$ python3 -q
>>> import numpy as np
>>> import numpy.linalg as la
>>> np.set_printoptions(precision=2, suppress=True, linewidth=140, floatmode="fixed")
>>> def tidy(a):
...     return np.round(a, 2) + 0
... 
>>> m1 = np.load("x.npy")
>>> m1
array([[-3,  0,  0,  0,  0,  0,  0,  0,  0,  0],
       [ 0, -2,  0,  0,  0,  0,  0,  0,  0,  0],
       [ 0,  0, -6,  0,  0,  0,  0,  0,  0,  0],
       [ 0,  0,  0, -5,  0,  0,  0,  0,  0,  0],
       [ 0,  0,  0,  0,  0,  0,  0,  0,  0,  0],
       [ 0,  0,  0,  0,  0,  1,  0,  0,  0,  0],
       [ 0,  0,  0,  0,  0,  0,  7,  0,  0,  0],
       [ 0,  0,  0,  0,  0,  0,  0,  3,  0,  0],
       [ 0,  0,  0,  0,  0,  0,  0,  0,  1,  0],
       [ 0,  0,  0,  0,  0,  0,  0,  0,  0,  9]])
>>> # triangular: eigenvalues sit on the diagonal
>>> r = la.matrix_rank(m1)
>>> r
np.int64(9)
>>> null = la.svd(m1)[2][r:].T
>>> m1 @ null
array([[0.00],
       [0.00],
       [0.00],
       [0.00],
       [0.00],
       [0.00],
       [0.00],
       [0.00],
       [0.00],
       [0.00]])
>>> null @ null.T
array([[0.00, 0.00, 0.00, 0.00, 0.00, 0.00, 0.00, 0.00, 0.00, 0.00],
       [0.00, 0.00, 0.00, 0.00, 0.00, 0.00, 0.00, 0.00, 0.00, 0.00],
       [0.00, 0.00, 0.00, 0.00, 0.00, 0.00, 0.00, 0.00, 0.00, 0.00],
       [0.00, 0.00, 0.00, 0.00, 0.00, 0.00, 0.00, 0.00, 0.00, 0.00],
       [0.00, 0.00, 0.00, 0.00, 1.00, 0.00, 0.00, 0.00, 0.00, 0.00],
       [0.00, 0.00, 0.00, 0.00, 0.00, 0.00, 0.00, 0.00, 0.00, 0.00],
       [0.00, 0.00, 0.00, 0.00, 0.00, 0.00, 0.00, 0.00, 0.00, 0.00],
       [0.00, 0.00, 0.00, 0.00, 0.00, 0.00, 0.00, 0.00, 0.00, 0.00],
       [0.00, 0.00, 0.00, 0.00, 0.00, 0.00, 0.00, 0.00, 0.00, 0.00],
       [0.00, 0.00, 0.00, 0.00, 0.00, 0.00, 0.00, 0.00, 0.00, 0.00]])
>>> print(la.matrix_rank(m1.T @ m1), la.matrix_rank(m1 @ m1.T))
9 9
>>> Uu, sv, Vt = la.svd(m1)
>>> vecs = Vt[:(sv > 1e-8).sum()]
>>> rng = np.random.default_rng(944)
>>> x0 = m1[3] + 3 * m1[4] + rng.integers(2) * np.eye(10)[9]
>>> x0
array([ 0.00,  0.00,  0.00, -5.00,  0.00,  0.00,  0.00,  0.00,  0.00,  0.00])
>>> np.diag(vecs.T @ vecs)
array([1.00, 1.00, 1.00, 1.00, 0.00, 1.00, 1.00, 1.00, 1.00, 1.00])
>>> tidy(la.norm(x0 - vecs.T @ vecs @ x0))
np.float64(0.0)
>>> np.allclose(vecs.T @ vecs @ x0, x0)
True
